In [1]: import numpy as np

In [2]: from numpy import linalg as LA

In [3]: np.set_printoptions(suppress=True, linewidth=140)

In [4]: rnd = lambda a: np.round(a, 2) + 0

In [5]: K = np.array([[-6.0, -6.0, -2.0], [8.0, 10.0, 4.0], [-8.0, -10.0, -4.0]])

In [6]: # null space of dimension 1

In [7]: M2 = K / np.sqrt((K ** 2).mean(axis=1, keepdims=True))

In [8]: rnd(M2[1])
Out[8]: array([1.03, 1.29, 0.52])

In [9]: rnd(K - K.mean(axis=1, keepdims=True))
Out[9]: 
array([[-1.33, -1.33,  2.67],
       [ 0.67,  2.67, -3.33],
       [-0.67, -2.67,  3.33]])

In [10]: rng = np.random.default_rng(56026)

In [11]: lab = rng.permutation(3)

In [12]: lab
Out[12]: array([1, 0, 2])

In [13]: M2 = K[lab][:, lab]

In [14]: rnd(LA.det(M2)), rnd(LA.det(K[lab]))
Out[14]: (np.float64(0.0), np.float64(0.0))

In [15]: rnd(np.sort(np.abs(LA.eigvals(M2))))
Out[15]: array([0., 2., 2.])

In [16]: r0 = np.array([2, 3, 1])

In [17]: np.cross(K[0, :3], K[2, :3])
Out[17]: array([ 4., -8., 12.])

In [18]: np.correlate(K[0], K[2], "full")
Out[18]: array([ 24.,  84., 116.,  68.,  16.])

In [19]: G = K.T @ K

In [20]: rnd(LA.eigvalsh(G)[::-1])
Out[20]: array([434.97,   1.03,   0.  ])

In [21]: LA.matrix_rank(G)
Out[21]: np.int64(2)

In [22]: G
Out[22]: 
array([[164., 196.,  76.],
       [196., 236.,  92.],
       [ 76.,  92.,  36.]])

In [23]: np.allclose(G, G.T)
Out[23]: True

In [24]: rnd(LA.svd(K, compute_uv=False) ** 2)
Out[24]: array([434.97,   1.03,   0.  ])

In [25]: (K @ K.T).shape
Out[25]: (3, 3)

In [26]: r0, v = G[0], G[1]

In [27]: r0 @ v
Out[27]: np.float64(85392.0)

In [28]: pr = (r0 @ v) / (r0 @ r0) * r0

In [29]: rnd(v - pr)
Out[29]: array([-1.  ,  0.56,  0.71])

In [30]: np.outer(r0, v)
Out[30]: 
array([[32144., 38704., 15088.],
       [38416., 46256., 18032.],
       [14896., 17936.,  6992.]])

In [31]: rnd((v - pr) @ r0)
Out[31]: np.float64(0.0)

In [32]: data = np.array([[-1, -1, 2, 3],
    ...:     [-3, 0, 1, 3],
    ...:     [1, 1, 3, -3],
    ...:     [-3, -1, -1, 0],
    ...:     [-2, 0, 0, -2]])

In [33]: x = np.array([0, 0, 1, 0])

In [34]: rhs = data @ x

In [35]: rnd(LA.solve(data.T @ data, data.T @ rhs))
Out[35]: array([0., 0., 1., 0.])

In [36]: rnd(LA.lstsq(data, rhs)[0])
Out[36]: array([0., 0., 1., 0.])

In [37]: rnd(LA.pinv(data) @ data)
Out[37]: 
array([[1., 0., 0., 0.],
       [0., 1., 0., 0.],
       [0., 0., 1., 0.],
       [0., 0., 0., 1.]])

In [38]: rhs
Out[38]: array([ 2,  1,  3, -1,  0])

In [39]: rhs = rhs + 0.3 * rng.normal(size=5)

In [40]: rnd(rhs)
Out[40]: array([ 2.29,  0.87,  3.02, -1.23,  0.03])

In [41]: b, *_ = LA.lstsq(data, rhs)

In [42]: b.round()
Out[42]: array([ 0., -0.,  1.,  0.])

In [43]: rnd(LA.norm(rhs - data @ b))
Out[43]: np.float64(0.23)

In [44]: M2 = np.c_[data[:, :3] @ np.array([[3, 3, 2], [0, 0, 0], [0, 0, 2]]), np.array([4, 5, 0, 1, 2])]

In [45]: M2
Out[45]: 
array([[-3, -3,  2,  4],
       [-9, -9, -4,  5],
       [ 3,  3,  8,  0],
       [-9, -9, -8,  1],
       [-6, -6, -4,  2]])

In [46]: rnd(LA.norm(M2 - data @ LA.lstsq(data, M2)[0], axis=0))
Out[46]: array([0.  , 0.  , 0.  , 1.36])

In [47]: M = np.diag(np.array([0, -7, 7])) + -1 * np.eye(3, k=1) + -1 * np.eye(3, k=-1)

In [48]: M
Out[48]: 
array([[ 0., -1.,  0.],
       [-1., -7., -1.],
       [ 0., -1.,  7.]])

In [49]: # symmetric

In [50]: rnd(LA.eigvalsh(M).min())
Out[50]: np.float64(-7.21)

In [51]: [round(float(LA.det(M[:i, :i])), 2) + 0 for i in range(1, 4)]
Out[51]: [0.0, -1.0, -7.0]

In [52]: np.all(LA.eigvalsh(M) > 0)
Out[52]: np.False_

In [53]: def softmax(z):
    ...:     e = np.exp(z - z.max(axis=-1, keepdims=True))
    ...:     return e / e.sum(axis=-1, keepdims=True)
    ...: 

In [54]: rnd(softmax(10 * M[1]))
Out[54]: array([0.5, 0. , 0.5])

In [55]: att = M @ M.T / np.sqrt(3)

In [56]: rnd(softmax(att)[1] @ M)
Out[56]: array([-1., -7., -1.])

In [57]: rnd(softmax(att + np.triu(np.full(att.shape, -np.inf), 1)))
Out[57]: 
array([[1., 0., 0.],
       [0., 1., 0.],
       [0., 0., 1.]])

In [58]: hat = data @ LA.solve(data.T @ data, data.T)

In [59]: rnd(hat)
Out[59]: 
array([[ 0.94,  0.02,  0.08,  0.14, -0.17],
       [ 0.02,  0.99, -0.03, -0.05,  0.07],
       [ 0.08, -0.03,  0.9 , -0.18,  0.23],
       [ 0.14, -0.05, -0.18,  0.68,  0.4 ],
       [-0.17,  0.07,  0.23,  0.4 ,  0.5 ]])

In [60]: rnd(hat @ data[:, 2])
Out[60]: array([ 2.,  1.,  3., -1.,  0.])

In [61]: rk = LA.matrix_rank(K)

In [62]: rk
Out[62]: np.int64(2)

In [63]: null = LA.svd(K)[2][rk:].T

In [64]: [int(LA.matrix_rank(np.delete(K, i, axis=0))) for i in range(3)]
Out[64]: [1, 2, 2]

In [65]: rnd(null @ null.T)
Out[65]: 
array([[ 0.07, -0.14,  0.21],
       [-0.14,  0.29, -0.43],
       [ 0.21, -0.43,  0.64]])

In [66]: rnd(K @ null)
Out[66]: 
array([[0.],
       [0.],
       [0.]])

In [67]: null.shape
Out[67]: (3, 1)

In [68]: rnd(null[:, 0] / null[np.abs(null[:, 0]).round(6).argmax(), 0])
Out[68]: array([ 0.33, -0.67,  1.  ])

In [69]: Q, vecs = LA.qr(M[:, :2])[0], LA.qr(M[:, 2:])[0]

In [70]: sig = LA.svd(Q.T @ vecs, compute_uv=False)

In [71]: rnd(sig)
Out[71]: array([0.71])

In [72]: rnd(LA.norm(Q @ Q.T - vecs @ vecs.T, 2))
Out[72]: np.float64(1.0)

In [73]: J = np.load("layer4.npy")

In [74]: J
Out[74]: 
array([[3., 1., 0., 0.],
       [0., 3., 1., 0.],
       [0., 0., 3., 1.],
       [0., 0., 0., 3.]])

In [75]: # triangular: eigenvalues sit on the diagonal

In [76]: [int(LA.matrix_rank(LA.matrix_power(J, p))) for p in range(1, 5)]
Out[76]: [4, 4, 4, 4]

In [77]: LA.matrix_rank(J - J[0, 0] * np.eye(4))
Out[77]: np.int64(3)

In [78]: hat = np.triu(np.array([[-1, 1, -2, -2], [1, -1, 0, 1], [-1, 1, 2, 1], [1, -2, -1, 0]]), 1) + np.eye(4)

In [79]: M2 = hat @ J @ LA.inv(hat)

In [80]: hat @ J - J @ hat
Out[80]: 
array([[ 0.,  0.,  1., -3.],
       [ 0.,  0.,  0., -1.],
       [ 0.,  0.,  0.,  0.],
       [ 0.,  0.,  0.,  0.]])

In [81]: np.trace(M2), np.trace(J)
Out[81]: (np.float64(12.0), np.float64(12.0))

In [82]: M2
Out[82]: 
array([[ 3.,  1.,  1., -4.],
       [ 0.,  3.,  1., -1.],
       [ 0.,  0.,  3.,  1.],
       [ 0.,  0.,  0.,  3.]])

In [83]: Uu, sig, VT = LA.svd(M2, full_matrices=False)

In [84]: rnd(sig)
Out[84]: array([6.  , 3.51, 2.52, 1.53])

In [85]: rnd(Uu.T @ Uu)
Out[85]: 
array([[1., 0., 0., 0.],
       [0., 1., 0., 0.],
       [0., 0., 1., 0.],
       [0., 0., 0., 1.]])

In [86]: rnd(Uu.T @ M2 @ VT.T)
Out[86]: 
array([[6.  , 0.  , 0.  , 0.  ],
       [0.  , 3.51, 0.  , 0.  ],
       [0.  , 0.  , 2.52, 0.  ],
       [0.  , 0.  , 0.  , 1.53]])

In [87]: np.allclose(Uu * sig @ VT, M2)
Out[87]: True

In [88]: np.abs(Uu[:, 0]).round(6).argmax()
Out[88]: np.int64(0)

In [89]: theta = np.radians(45)

In [90]: r_ = np.eye(4)

In [91]: r_[0, 0] = r_[2, 2] = np.cos(theta)

In [92]: r_[0, 2], r_[2, 0] = -np.sin(theta), np.sin(theta)

In [93]: rnd(r_)
Out[93]: 
array([[ 0.71,  0.  , -0.71,  0.  ],
       [ 0.  ,  1.  ,  0.  ,  0.  ],
       [ 0.71,  0.  ,  0.71,  0.  ],
       [ 0.  ,  0.  ,  0.  ,  1.  ]])

In [94]: M2 = J @ r_.T

In [95]: np.allclose(LA.norm(J, axis=1), LA.norm(M2, axis=1))
Out[95]: True

In [96]: rnd(LA.det(r_)), rnd(np.trace(r_))
Out[96]: (np.float64(1.0), np.float64(3.41))

In [97]: rnd(M2)
Out[97]: 
array([[ 2.12,  1.  ,  2.12,  0.  ],
       [-0.71,  3.  ,  0.71,  0.  ],
       [-2.12,  0.  ,  2.12,  1.  ],
       [ 0.  ,  0.  ,  0.  ,  3.  ]])

In [98]: np.allclose(J @ J.T, M2 @ M2.T)
Out[98]: True

In [99]: F = np.array([[0.6, -0.2, 0.2, 0.2, -0.5],
    ...:     [0.0, 1.0, -1.3, 0.6, 1.4],
    ...:     [0.56, -0.18, 0.18, 0.22, -0.47],
    ...:     [0.0, -0.9, 1.5, 0.2, 0.4]])

In [100]: x = np.array([-2, 0, 1, 3, -1])

In [101]: LA.norm(F @ x) <= LA.norm(F, 2) * LA.norm(x) + 1e-9
Out[101]: np.True_

In [102]: rnd(F @ (2 * x))
Out[102]: array([ 0.2 , -1.8 ,  0.38,  3.4 ])

In [103]: rnd((F * x).sum(axis=1))
Out[103]: array([ 0.1 , -0.9 ,  0.19,  1.7 ])

In [104]: rnd(F * x)
Out[104]: 
array([[-1.2 ,  0.  ,  0.2 ,  0.6 ,  0.5 ],
       [ 0.  ,  0.  , -1.3 ,  1.8 , -1.4 ],
       [-1.12,  0.  ,  0.18,  0.66,  0.47],
       [ 0.  ,  0.  ,  1.5 ,  0.6 , -0.4 ]])

In [105]: (F @ x).argmax()
Out[105]: np.int64(3)

In [106]: feats = np.load("w.npy")

In [107]: rnd(feats)
Out[107]: 
array([[ 1.  ,  0.  ,  0.  ,  0.  ,  0.  ],
       [ 0.  ,  0.87,  0.  ,  0.  , -0.5 ],
       [ 0.  ,  0.  ,  1.  ,  0.  ,  0.  ],
       [ 0.  ,  0.  ,  0.  ,  1.  ,  0.  ],
       [ 0.  ,  0.5 ,  0.  ,  0.  ,  0.87]])

In [108]: # columns are unit length and at right angles

In [109]: r0 = np.array([4, 4])

In [110]: np.convolve(feats[0], r0)
Out[110]: array([4., 4., 0., 0., 0., 0.])

In [111]: np.cross(feats[0, :3], feats[2, :3])
Out[111]: array([ 0., -1.,  0.])

In [112]: rnd(np.array([np.convolve(row, r0, "same") for row in feats]))
Out[112]: 
array([[ 4.  ,  4.  ,  0.  ,  0.  ,  0.  ],
       [ 0.  ,  3.46,  3.46,  0.  , -2.  ],
       [ 0.  ,  0.  ,  4.  ,  4.  ,  0.  ],
       [ 0.  ,  0.  ,  0.  ,  4.  ,  4.  ],
       [ 0.  ,  2.  ,  2.  ,  0.  ,  3.46]])

In [113]: W0 = np.load("mat.npy")

In [114]: W0
Out[114]: 
array([[ 0.,  0.,  0.,  0.],
       [ 0.,  0.,  0., -1.],
       [ 0.,  0.,  0.,  0.],
       [ 0., -1.,  0.,  0.]])

In [115]: W0.sum(axis=1)
Out[115]: array([ 0., -1.,  0., -1.])

In [116]: LA.rank(W0)
AttributeError: module 'numpy.linalg' has no attribute 'rank'


In [117]: W0 - W0[0]
Out[117]: 
array([[ 0.,  0.,  0.,  0.],
       [ 0.,  0.,  0., -1.],
       [ 0.,  0.,  0.,  0.],
       [ 0., -1.,  0.,  0.]])

In [118]: W0.shape
Out[118]: (4, 4)

In [119]: Uu, sig, VT = LA.svd(W0)

In [120]: vecs = VT[:(sig > 1e-8).sum()]

In [121]: x = W0[1] + -3 * W0[3] + rng.integers(2) * np.eye(4)[3]

In [122]: x
Out[122]: array([ 0.,  3.,  0., -1.])

In [123]: LA.matrix_rank(np.vstack([W0, x]))
Out[123]: np.int64(2)

In [124]: vecs.T @ vecs
Out[124]: 
array([[0., 0., 0., 0.],
       [0., 1., 0., 0.],
       [0., 0., 0., 0.],
       [0., 0., 0., 1.]])

In [125]: Uu, sig, VT = LA.svd(M, full_matrices=False)

In [126]: (sig > 1e-8).sum()
Out[126]: np.int64(3)

In [127]: rnd(np.cumsum(sig ** 2) / np.sum(sig ** 2))
Out[127]: array([0.51, 1.  , 1.  ])

In [128]: rnd(np.sqrt((sig ** 2).sum())), rnd(LA.norm(M))
Out[128]: (np.float64(10.1), np.float64(10.1))

In [129]: rnd(sig / sig[0])
Out[129]: array([1.  , 0.98, 0.02])

In [130]: rnd(Uu.T @ Uu)
Out[130]: 
array([[1., 0., 0.],
       [0., 1., 0.],
       [0., 0., 1.]])

In [131]: np.allclose(Uu * sig @ VT, M)
Out[131]: True

In [132]: rnd(VT @ VT.T)
Out[132]: 
array([[1., 0., 0.],
       [0., 1., 0.],
       [0., 0., 1.]])
